>>> import numpy as np
>>> from numpy import linalg as LA
>>> np.set_printoptions(suppress=True, linewidth=200)
>>> def rnd(a):
...     return np.round(a, 2) + 0
... 
>>> arr = np.load("run11.npy")
>>> print(arr)
[[24 17 15 10 23 21 25 23 17 18 20 26  8]
 [17 29 18 14 24 28 30 12 17 21 23 23 15]
 [15 18 24  4 19 25 24  8 10 10 15 13 12]
 [10 14  4 14 16 12 16 12  8 14 14 17  8]
 [23 24 19 16 37 25 33 23 18 17 23 26 17]
 [21 28 25 12 25 36 33 13 19 20 22 23 12]
 [25 30 24 16 33 33 38 21 19 23 26 27 15]
 [23 12  8 12 23 13 21 27 14 16 20 27  7]
 [17 17 10  8 18 19 19 14 19 15 14 20  6]
 [18 21 10 14 17 20 23 16 15 25 17 24  8]
 [20 23 15 14 23 22 26 20 14 17 32 32 18]
 [26 23 13 17 26 23 27 27 20 24 32 40 17]
 [ 8 15 12  8 17 12 15  7  6  8 18 17 19]]
>>> print(LA.lstsq(arr[:-1].T, arr[-1])[2])
8
>>> print(np.unique(arr.round(6), axis=0).shape)
(13, 13)
>>> rng = np.random.default_rng(24)
>>> idx = rng.permutation(13)
>>> print(idx)
[ 6  1  4  0 12  5  3  2 10  9 11  7  8]
>>> A2 = arr[idx][:, idx]
>>> print(np.allclose(A2, arr))
False
>>> print(np.diag(A2))
[38 29 37 24 19 36 14 24 32 25 40 27 19]
>>> rank = LA.matrix_rank(arr)
>>> print(rank)
8
>>> N = LA.svd(arr)[2][rank:].T
>>> print(np.allclose(arr @ N, 0))
True
>>> print([int(LA.matrix_rank(arr[:i])) for i in range(1, len(arr) + 1)])
[1, 2, 3, 4, 5, 6, 7, 8, 8, 8, 8, 8, 8]
>>> print(LA.matrix_rank(arr.T @ arr), LA.matrix_rank(arr @ arr.T))
8 8
>>> J = np.loadtxt("mat.csv", delimiter=",")
>>> print(J)
[[-10.  10.  -6.   0.  -3.  -7.   1.   4.   6.   3.   2.]
 [ 10.  -6.  -5.  -8.   1.  -5.   6.  -3.  -6.  -5.   0.]
 [ -6.  -5. -10.  -1.  -4.  -3.   5.   7.   0.   8.  -4.]
 [  0.  -8.  -1.  10.  -2.   7.  -1.   1.   4.   0.   1.]
 [ -3.   1.  -4.  -2.   2.  -6.  -3.   7.   0.   2.  -3.]
 [ -7.  -5.  -3.   7.  -6.  10.   2.   4.  -2.   9.  -7.]
 [  1.   6.   5.  -1.  -3.   2.   6.  -1.   5.  -4.  -4.]
 [  4.  -3.   7.   1.   7.   4.  -1.   2.  -2.  -8.   2.]
 [  6.  -6.   0.   4.   0.  -2.   5.  -2.   0.  -1.  -2.]
 [  3.  -5.   8.   0.   2.   9.  -4.  -8.  -1.  -2.  -5.]
 [  2.   0.  -4.   1.  -3.  -7.  -4.   2.  -2.  -5. -10.]]
>>> x0 = np.array([3, 2, 2, 7, 6, 5, 7, 1, 3, 5, 9])
>>> rhs = J @ x0
>>> print(rhs)
[ -13.  -71.  -48.   90.  -78.   20.   10.   56.   34.  -22. -195.]
>>> print(rnd(LA.solve(J, -2 * rhs)))
[ -6.  -4.  -4. -14. -12. -10. -14.  -2.  -6. -10. -18.]
>>> print(rnd(LA.solve(J, J[:, 8])))
[0. 0. 0. 0. 0. 0. 0. 0. 1. 0. 0.]
>>> print(rnd(LA.solve(J, rhs + J[:, 3])))
[3. 2. 2. 8. 6. 5. 7. 1. 3. 5. 9.]
>>> print(J - J[0])
[[  0.   0.   0.   0.   0.   0.   0.   0.   0.   0.   0.]
 [ 20. -16.   1.  -8.   4.   2.   5.  -7. -12.  -8.  -2.]
 [  4. -15.  -4.  -1.  -1.   4.   4.   3.  -6.   5.  -6.]
 [ 10. -18.   5.  10.   1.  14.  -2.  -3.  -2.  -3.  -1.]
 [  7.  -9.   2.  -2.   5.   1.  -4.   3.  -6.  -1.  -5.]
 [  3. -15.   3.   7.  -3.  17.   1.   0.  -8.   6.  -9.]
 [ 11.  -4.  11.  -1.   0.   9.   5.  -5.  -1.  -7.  -6.]
 [ 14. -13.  13.   1.  10.  11.  -2.  -2.  -8. -11.   0.]
 [ 16. -16.   6.   4.   3.   5.   4.  -6.  -6.  -4.  -4.]
 [ 13. -15.  14.   0.   5.  16.  -5. -12.  -7.  -5.  -7.]
 [ 12. -10.   2.   1.   0.   0.  -5.  -2.  -8.  -8. -12.]]
>>> print(rnd(LA.svd(J, compute_uv=False)))
[31.84 26.56 22.   14.6  13.73 12.04  9.18  5.26  4.72  2.62  1.02]
>>> print(J.sum(axis=1))
[  0. -21. -13.  11.  -9.   2.  12.  13.   2.  -3. -30.]
>>> print(LA.matrix_rank(J))
11
>>> print(np.count_nonzero(J))
110
>>> print(rnd(J.mean(axis=0)))
[ 0.   -1.91 -1.18  1.   -0.82  0.18  1.09  1.18  0.18 -0.27 -2.73]
>>> ev, evecs = LA.eigh(J)
>>> x0 = np.array([0, 1, 1, 2, 3, 2, 1, 2, 1, 3, 3])
>>> print(rnd(LA.eigvalsh(J[1:, 1:])))
[-26.61 -16.8  -14.6   -4.45   0.39   5.25   8.9   11.24  13.55  25.14]
>>> print(rnd(x0 @ J @ x0 / (x0 @ x0)), rnd(ev[0]), rnd(ev[-1]))
-5.16 -31.84 26.56
>>> print(np.abs(J).sum(axis=1).max(), rnd(np.abs(ev).max()))
62.0 31.84
>>> print(x0 @ J @ x0)
-222.0
>>> print((np.sign(evecs[:, -1].round(6)) == np.sign(evecs[0, -1].round(6))).astype(int))
[1 1 0 0 1 0 1 0 0 0 1]
>>> r0 = np.array([9, 7, 8, 0, 8, 1, 8, 9, 0, 8, 2])
>>> A2 = J + np.outer(r0, np.eye(11)[2])
>>> print(LA.matrix_rank(LA.inv(A2) - LA.inv(J), tol=1e-8))
1
>>> print(LA.matrix_rank(A2 - J))
1
>>> print(rnd(LA.det(A2) / LA.det(J)), rnd(1 + LA.solve(J, r0)[2]))
-2.44 -2.44
>>> E = np.load("x.npy")
>>> print(rnd(E))
[[-8.58 -4.63  1.73 -1.38]
 [ 8.72  4.78 -0.27  0.95]
 [ 5.78  3.54  7.18 -1.58]
 [-4.94 -2.32  7.88 -2.86]
 [-1.73 -0.49  9.37 -2.99]
 [ 1.95  0.61 -9.32  2.99]
 [ 6.01  3.65  6.96 -1.49]
 [-7.33 -3.77  5.17 -2.29]
 [ 7.78  4.5   4.35 -0.53]
 [-8.35 -4.73 -2.82  0.01]
 [ 3.4   1.43 -8.81  2.98]
 [-8.65 -4.82 -1.29 -0.48]
 [-8.46 -4.77 -2.4  -0.13]
 [-6.74 -4.01 -6.1   1.16]
 [-7.97 -4.19  3.89 -1.96]
 [-8.32 -4.72 -2.92  0.05]
 [ 7.27  3.73 -5.28  2.31]
 [ 8.11  4.29 -3.52  1.87]
 [ 8.49  4.78  2.25  0.17]
 [-2.63 -0.99  9.12 -3.  ]
 [-1.5  -1.3  -9.43  2.68]
 [ 8.66  4.82  1.18  0.51]
 [ 7.12  3.64 -5.53  2.37]
 [-5.98 -3.64 -6.98  1.5 ]
 [ 7.54  4.39  4.84 -0.7 ]
 [ 6.35  3.16 -6.55  2.6 ]
 [ 1.6   0.41 -9.4   2.98]
 [-4.86 -2.27  7.94 -2.87]
 [ 8.3   4.71  2.99 -0.07]
 [-8.08 -4.27  3.6  -1.89]
 [-8.7  -4.75  0.74 -1.09]
 [ 6.86  4.07  5.93 -1.09]
 [-2.42 -1.79 -9.2   2.52]
 [-6.74 -3.4   6.06 -2.49]
 [ 5.8   2.83 -7.13  2.72]
 [-8.61 -4.82 -1.59 -0.38]
 [ 6.38  3.19 -6.51  2.59]
 [ 6.52  3.91  6.37 -1.26]
 [-6.55 -3.92 -6.33  1.25]
 [-8.73 -4.79  0.18 -0.93]
 [-3.63 -1.56  8.69 -2.97]]
>>> W2 = E[[11, 7]].astype(float)
>>> for _ in range(6):
...     idx = LA.norm(E[:, None] - W2, axis=-1).argmin(axis=1)
...     W2 = np.array([E[idx == j].mean(axis=0) for j in range(2)])
... 
>>> print(idx)
[0 1 1 1 1 0 1 1 1 0 0 0 0 0 1 0 0 0 1 1 0 1 0 0 1 0 0 1 1 1 0 1 0 1 0 0 0 1 0 0 1]
>>> print(rnd(W2[1] - W2[0]))
[ 3.39  2.38 10.38 -2.77]
>>> rank = LA.matrix_rank(E)
>>> print(rank)
2
>>> N = LA.svd(E)[2][rank:].T
>>> print(np.allclose(E @ N, 0))
True
>>> print(LA.matrix_rank(E.T @ E), LA.matrix_rank(E @ E.T))
2 2
>>> print(N.shape)
(4, 2)
>>> print([int(LA.matrix_rank(E[:, :j + 1])) for j in range(4)])
[1, 2, 2, 2]
>>> r0 = np.array([-3, 5, 8, -2])
>>> g = np.array([1, -1, 0, 2, 0, 1, -1, 2, 1, 2, 2, 0, -2])
>>> K = np.outer(r0, g)
>>> print(K)
[[ -3   3   0  -6   0  -3   3  -6  -3  -6  -6   0   6]
 [  5  -5   0  10   0   5  -5  10   5  10  10   0 -10]
 [  8  -8   0  16   0   8  -8  16   8  16  16   0 -16]
 [ -2   2   0  -4   0  -2   2  -4  -2  -4  -4   0   4]]
>>> rank = LA.matrix_rank(K)
>>> print(rank)
1
>>> N = LA.svd(K)[2][rank:].T
>>> print([int(LA.matrix_rank(K[:, :j + 1])) for j in range(13)])
[1, 1, 1, 1, 1, 1, 1, 1, 1, 1, 1, 1, 1]
>>> print([int(LA.matrix_rank(np.delete(K, i, axis=0))) for i in range(4)])
[1, 1, 1, 1]
>>> print(np.allclose(K @ N, 0))
True
>>> print(np.abs(np.diag(LA.qr(K)[1])) > 1e-9)
[ True False False False]
>>> print(np.allclose(K[:-1].T @ LA.lstsq(K[:-1].T, K[-1])[0], K[-1]))
True
>>> print(rnd(np.trace(LA.pinv(K) @ K)))
1.0
>>> print(np.unique(K.round(6), axis=0).shape)
(4, 13)
>>> x0 = np.array([0, 1, 1, 0, 3, 3, 2, 1, 2, 3, 3, 2, 1])
>>> h1 = np.maximum(K @ x0, 0)
>>> print(K * (h1 > 1e-9)[:, None])
[[  0   0   0   0   0   0   0   0   0   0   0   0   0]
 [  5  -5   0  10   0   5  -5  10   5  10  10   0 -10]
 [  8  -8   0  16   0   8  -8  16   8  16  16   0 -16]
 [  0   0   0   0   0   0   0   0   0   0   0   0   0]]
>>> print(np.tanh(K @ x0))
[-1.  1.  1. -1.]
>>> U, sv, Vt = LA.svd(K)
>>> evecs = Vt[:(sv > 1e-8).sum()]
>>> x0 = K[0] + 5 * K[2] + rng.integers(2) * np.eye(13)[0]
>>> print(x0)
[ 37. -37.   0.  74.   0.  37. -37.  74.  37.  74.  74.   0. -74.]
>>> print(np.allclose(evecs.T @ evecs @ x0, x0))
True
>>> A2 = K / np.sqrt((K ** 2).mean(axis=1, keepdims=True))
>>> print(rnd(A2[2]))
[ 0.72 -0.72  0.    1.44  0.    0.72 -0.72  1.44  0.72  1.44  1.44  0.   -1.44]
>>> print(LA.matrix_rank(K - K.mean(axis=1, keepdims=True)))
1
>>> print(rnd(LA.norm(A2, axis=1)))
[3.61 3.61 3.61 3.61]
>>> feats = np.array([[-3, -4, -3, -4, -3, -4],
...     [3, -2, 3, -2, 3, -2],
...     [-4, 5, -4, 5, -4, 5],
...     [-3, -4, -3, -4, -3, -4],
...     [3, -2, 3, -2, 3, -2],
...     [-4, 5, -4, 5, -4, 5]])
>>> rank = LA.matrix_rank(feats)
>>> print(rank)
2
>>> N = LA.svd(feats)[2][rank:].T
>>> print([int(LA.matrix_rank(np.delete(feats, i, axis=0))) for i in range(6)])
[2, 2, 2, 2, 2, 2]
>>> print(LA.matrix_rank(feats.T @ feats), LA.matrix_rank(feats @ feats.T))
2 2
>>> print(rnd(N @ N.T))
[[ 0.67  0.   -0.33  0.   -0.33  0.  ]
 [ 0.    0.67  0.   -0.33  0.   -0.33]
 [-0.33  0.    0.67  0.   -0.33  0.  ]
 [ 0.   -0.33  0.    0.67  0.   -0.33]
 [-0.33  0.   -0.33  0.    0.67  0.  ]
 [ 0.   -0.33  0.   -0.33  0.    0.67]]
>>> print([int(LA.matrix_rank(feats[:, :j + 1])) for j in range(6)])
[1, 2, 2, 2, 2, 2]
>>> print(N.shape)
(6, 4)
>>> print(rnd(feats @ N))
[[0. 0. 0. 0.]
 [0. 0. 0. 0.]
 [0. 0. 0. 0.]
 [0. 0. 0. 0.]
 [0. 0. 0. 0.]
 [0. 0. 0. 0.]]
>>> ang = rng.uniform(0, 2 * np.pi, 35)
>>> Q, _ = LA.qr(np.array([[0.8, -0.5],
...     [0.5, 1.3],
...     [0.3, -1.5],
...     [-1.5, 0.7],
...     [1.4, -0.9],
...     [1.1, -0.3],
...     [-0.8, 0.2],
...     [0.1, 1.1],
...     [-1.0, 0.3]]))
>>> F = 20 * np.c_[np.cos(ang), np.sin(ang)] @ Q.T
>>> print(rnd(F))
[[ -0.17  13.07 -10.79  -1.63  -0.5    2.94  -2.28   9.48  -2.45]
 [  5.59  -3.78   8.01  -9.4    9.89   5.93  -4.23  -4.54  -5.52]
 [ -5.82   1.12  -6.05  10.21 -10.26  -6.86   4.94   2.7    6.32]
 [ -5.24  -5.89   0.17  10.2   -9.12  -7.83   5.72  -2.54   7.07]
 [ -3.3   10.76 -11.67   4.29  -5.97  -1.45   0.91   8.83   1.54]
 [  3.6   10.36  -5.25  -7.94   6.17   6.9   -5.11   6.3   -6.13]
 [ -5.06  -6.63   0.92  10.    -8.8   -7.79   5.7   -3.13   7.02]
 [  4.13  -9.2   11.14  -6.     7.41   2.84  -1.94  -7.98  -2.79]
 [  5.13  -6.18   9.57  -8.24   9.13   4.8   -3.39  -6.13  -4.53]
 [ -1.15 -12.84   9.44   3.94  -1.83  -4.5    3.41  -8.88   3.88]
 [  2.32  12.04  -7.75  -5.91   3.9    5.74  -4.29   7.92  -5.04]
 [  5.81  -1.42   6.29 -10.14  10.24   6.77  -4.87  -2.92  -6.24]
 [ -0.3   13.06 -10.9   -1.39  -0.73   2.77  -2.16   9.51  -2.29]
 [  5.01  -6.67   9.86  -7.95   8.92   4.53  -3.19  -6.44  -4.29]
 [ -4.8   -7.53   1.88   9.67  -8.33  -7.69   5.64  -3.86   6.91]
 [ -0.3   13.06 -10.89  -1.39  -0.73   2.77  -2.17   9.51  -2.3 ]
 [ -0.93  12.9  -11.32  -0.24  -1.84   1.96  -1.58   9.6   -1.55]
 [ -4.15  -9.28   3.89   8.76  -7.15  -7.31   5.39  -5.34   6.53]
 [  5.84   0.73   4.57 -10.52  10.26   7.33  -5.3   -1.38  -6.71]
 [  5.84  -0.11   5.26 -10.4   10.29   7.13  -5.14  -1.98  -6.55]
 [ -5.64   3.39  -7.74   9.55  -9.97  -6.09   4.35   4.28   5.65]
 [  3.72  10.14  -4.96  -8.13   6.39   7.    -5.18   6.1   -6.23]
 [  3.43 -10.54  11.61  -4.56   6.2    1.67  -1.07  -8.72  -1.73]
 [ -5.18   6.01  -9.46   8.34  -9.2   -4.89   3.46   6.02   4.61]
 [  3.89  -9.7   11.34  -5.52   7.     2.44  -1.64  -8.26  -2.42]
 [ -0.69  12.98 -11.17  -0.69  -1.41   2.28  -1.81   9.58  -1.84]
 [ -0.7  -13.     9.97   3.15  -1.02  -3.98   3.03  -9.15   3.4 ]
 [  0.28 -13.06  10.88   1.43   0.69  -2.8    2.19  -9.51   2.32]
 [ -2.22 -12.14   7.92   5.74  -3.71  -5.63   4.22  -8.03   4.94]
 [ -3.82   9.85 -11.39   5.35  -6.87  -2.31   1.54   8.35   2.3 ]
 [ -0.58 -13.03  10.09   2.96  -0.82  -3.84   2.94  -9.2    3.28]
 [  2.06 -12.21  11.76  -1.87   3.81  -0.41   0.45  -9.48   0.15]
 [ -0.18 -13.08  10.48   2.25  -0.12  -3.37   2.6   -9.37   2.84]
 [ -3.29  10.76 -11.67   4.29  -5.96  -1.45   0.91   8.83   1.53]
 [  5.62   3.68   1.97 -10.56   9.83   7.77  -5.65   0.82  -7.06]]
>>> print(rnd(LA.norm(F, "nuc")))
166.89
>>> print(rnd(LA.norm(F, axis=0)))
[22.96 57.85 52.71 41.16 40.49 30.38 22.21 42.94 27.47]
>>> print(rnd(LA.norm(F[10], 1)), rnd(LA.norm(F[10], np.inf)))
54.91 12.04
>>> print(rnd(LA.norm(F, 2)))
89.52
>>> print(rnd(LA.norm(F, 1)), rnd(LA.norm(F, np.inf)))
310.23 57.85
>>> print(rnd(LA.norm(F[10] - F[11])))
23.85
>>> idx = F[:, 7] > np.median(F[:, 7])
>>> r0 = F[idx].mean(axis=0) - F[~idx].mean(axis=0)
>>> print(rnd(r0))
[ -0.77  17.69 -15.08  -1.23  -1.63   3.31  -2.61  13.01  -2.7 ]
>>> U, sv, Vt = LA.svd(F)
>>> evecs = Vt[:(sv > 1e-8).sum()]
>>> x0 = F[2] + 2 * F[13] + rng.integers(2) * np.eye(9)[1]
>>> print(rnd(x0))
[  4.2  -11.22  13.66  -5.69   7.58   2.21  -1.44 -10.18  -2.26]
>>> print(LA.matrix_rank(np.vstack([F, x0])))
3
>>> print(rnd(LA.norm(x0 - evecs.T @ evecs @ x0)))
0.76
>>> print(np.allclose(evecs.T @ evecs @ x0, x0))
False
>>> dist = LA.norm(F[:, None] - F[None], axis=-1)
>>> print(LA.matrix_rank(dist ** 2))
3
>>> print(rnd(dist[:5, :5]))
[[ 0.   32.52 26.53 33.69 11.25]
 [32.52  0.   39.78 37.14 37.76]
 [26.53 39.78  0.   10.92 17.03]
 [33.69 37.14 10.92  0.   26.26]
 [11.25 37.76 17.03 26.26  0.  ]]
>>> print((dist + 1e9 * np.eye(35)).round(6).argmin(axis=1))
[15 11 20  6 33 21  3 24 13 26  5 19 15  8  6 12 25 14 19 18  2  5 24 20  7 16 30 32  9  4 26 22 30  4 18]
>>> print(dist[23].round(6).argsort(kind="stable")[:4])
[23 20 29  2]
